>>> import numpy as np
>>> from numpy import linalg as LA
>>> np.set_printoptions(suppress=True, linewidth=200)
>>> K = np.load("x.npy")
>>> print(K)
[[  0.3  -0.7  -1.4   0.5   0.3   2.1   0.6]
 [  0.9  -0.5   0.8   0.4   0.6  -2.3  -0.1]
 [ -0.9   1.7   0.2   0.9   0.8  -0.6  -0.6]
 [ -0.6   0.    0.3   0.6  -2.5   1.4  -0.3]
 [  0.2   0.    0.6  -0.1  -1.3  -0.4  -1.2]
 [  1.4  -2.7  -0.3  -1.1   0.6  -1.4   1.3]
 [  0.6   0.1   1.2   1.3   0.   -0.1  -0.2]
 [ -1.    0.6  -0.9  -0.8   0.6  -0.2  -0.1]
 [ -0.2  -1.7   0.8  -0.7  -1.3  -1.9  -0.3]
 [  0.5   0.4   1.3   2.4   0.3   0.3  -0.4]
 [  0.8   1.3   1.3   0.1  -1.4  -0.2  -0.2]
 [  0.8   0.1  -0.8  -0.4  -1.9  -1.9   0.8]
 [ -0.9   0.9  -0.6   1.3  -1.4   0.7   0.1]
 [  0.9   1.4   0.3   1.    0.9  -1.    0.8]
 [ -0.6   0.2   0.    0.1  -0.1  -1.9  -0.5]
 [  1.1   0.7   0.4   1.9  -1.   -0.8   1.2]
 [  0.5   0.2   0.2   1.   -1.6  -0.7   0.3]
 [  0.6  -1.    1.5  -0.6   2.8  -1.5   0.5]
 [ -1.2   0.6   1.6   1.1  -0.9   0.7  -1. ]
 [ -0.2   0.5  -0.9  -0.8   0.8   3.2   0.6]
 [ -1.1   1.6  -0.5   0.4  -1.9  -1.6  -0.4]
 [ -1.   -6.  -18.5   3.5   1.5   3.5   3. ]
 [ -1.2  -0.9  -0.7   0.7  -0.3   0.4   1.1]
 [  0.2  -0.1   1.5  -0.1   1.9   1.3   1.6]
 [ -0.1   1.1  -0.6  -2.8  -0.5   1.1   0.4]
 [  1.   -0.9  -0.1   1.3   1.    2.   -1.3]
 [ -0.9   0.9   0.9   0.3   0.4  -1.7   0.3]
 [ -1.3   0.3   0.1   0.   -0.6  -1.2   0. ]
 [  1.1   2.   -1.7   0.5  -1.2   1.1  -2.5]
 [ -0.6  -0.5  -0.6  -0.4  -2.1   0.8   1. ]
 [  0.4  -1.5   0.2  -0.3  -0.5   0.2   0.2]
 [ -0.2  -0.5  -0.6   0.6  -1.1  -0.3  -0.8]
 [  0.5  -1.9   0.5   0.5   0.3  -1.2   0.5]]
>>> D = LA.norm(K[:, None] - K[None], axis=-1)
>>> print(D.shape)
(33, 33)
>>> LA.matrix_rank(D ** 2)
np.int64(9)
>>> D[28].round(6).argsort(kind="stable")[:4]
array([28, 12, 31,  4])
>>> np.unravel_index(D.round(6).argmax(), D.shape)
(np.int64(10), np.int64(21))
>>> X = np.array([[4, 4, 4], [4, 8, 8], [4, 8, 12]])
>>> A2 = X ** -1
Traceback (most recent call last):
  File "<python-input-11>", line 1, in <module>
    A2 = X ** -1
         ~~^^~~~
ValueError: Integers to negative integer powers are not allowed.
>>> A2 = LA.inv(X)
>>> round(LA.cond(X), 1)
np.float64(16.4)
>>> A2.round(1)
array([[ 0.5, -0.2,  0. ],
       [-0.2,  0.5, -0.2],
       [ 0. , -0.2,  0.2]])
>>> X @ A2
array([[1., 0., 0.],
       [0., 1., 0.],
       [0., 0., 1.]])
>>> Lm = LA.cholesky(X)
>>> np.round(X / np.sqrt(np.outer(np.diag(X), np.diag(X))), 1)
array([[1. , 0.7, 0.6],
       [0.7, 1. , 0.8],
       [0.6, 0.8, 1. ]])
>>> np.prod(np.diag(Lm)) ** 2, round(LA.det(X), 1)
(np.float64(64.0), np.float64(64.0))
>>> print(LA.eigvalsh(X).min() > 0)
True
>>> Lm
array([[2., 0., 0.],
       [2., 2., 0.],
       [2., 2., 2.]])
>>> m1 = np.load("w.npy")
>>> print(m1)
[[3 5 3 5]
 [4 5 4 5]
 [3 5 3 5]
 [4 5 4 5]]
>>> A2 = m1 / LA.norm(m1, axis=1, keepdims=True)
>>> gram = A2 @ A2.T
>>> np.argwhere(np.triu(np.abs(gram) > 0.95, 1))
array([[0, 1],
       [0, 2],
       [0, 3],
       [1, 2],
       [1, 3],
       [2, 3]])
>>> round(float(np.degrees(np.arccos(np.clip(gram[1, 0], -1, 1)))), 1)
7.7
>>> gram.round(1)
array([[1., 1., 1., 1.],
       [1., 1., 1., 1.],
       [1., 1., 1., 1.],
       [1., 1., 1., 1.]])
>>> A2 = m1[0, 0] * m1[1:] - np.outer(m1[1:, 0], m1[0])
>>> print(A2)
[[ 0 -5  0 -5]
 [ 0  0  0  0]
 [ 0 -5  0 -5]]
>>> np.flatnonzero(~A2.round(6).any(axis=1))
array([1])
>>> LA.matrix_rank(A2), LA.matrix_rank(m1)
(np.int64(1), np.int64(2))
>>> rank = LA.matrix_rank(m1)
>>> rank
np.int64(2)
>>> N = LA.svd(m1)[2][rank:].T
>>> LA.matrix_rank(m1.T @ m1), LA.matrix_rank(m1 @ m1.T)
(np.int64(2), np.int64(2))
>>> print(np.allclose(m1 @ N, 0))
True
>>> [int(LA.matrix_rank(m1[:, :j + 1])) for j in range(4)]
[1, 2, 2, 2]
>>> print(N.shape)
(4, 2)
>>> np.round(m1 @ N, 1) + 0
array([[0., 0.],
       [0., 0.],
       [0., 0.],
       [0., 0.]])
>>> [int(LA.matrix_rank(np.delete(m1, i, axis=0))) for i in range(4)]
[2, 2, 2, 2]
>>> np.round(m1 @ LA.pinv(m1) @ m1, 1)
array([[3., 5., 3., 5.],
       [4., 5., 4., 5.],
       [3., 5., 3., 5.],
       [4., 5., 4., 5.]])
>>> np.unique(m1.round(6), axis=0).shape
(2, 4)
>>> print(round(float(np.trace(LA.pinv(m1) @ m1)), 1))
2.0
>>> try:
...     LA.inv(m1)
... except LA.LinAlgError as e:
...     print(repr(e))
... 
LinAlgError('Singular matrix')
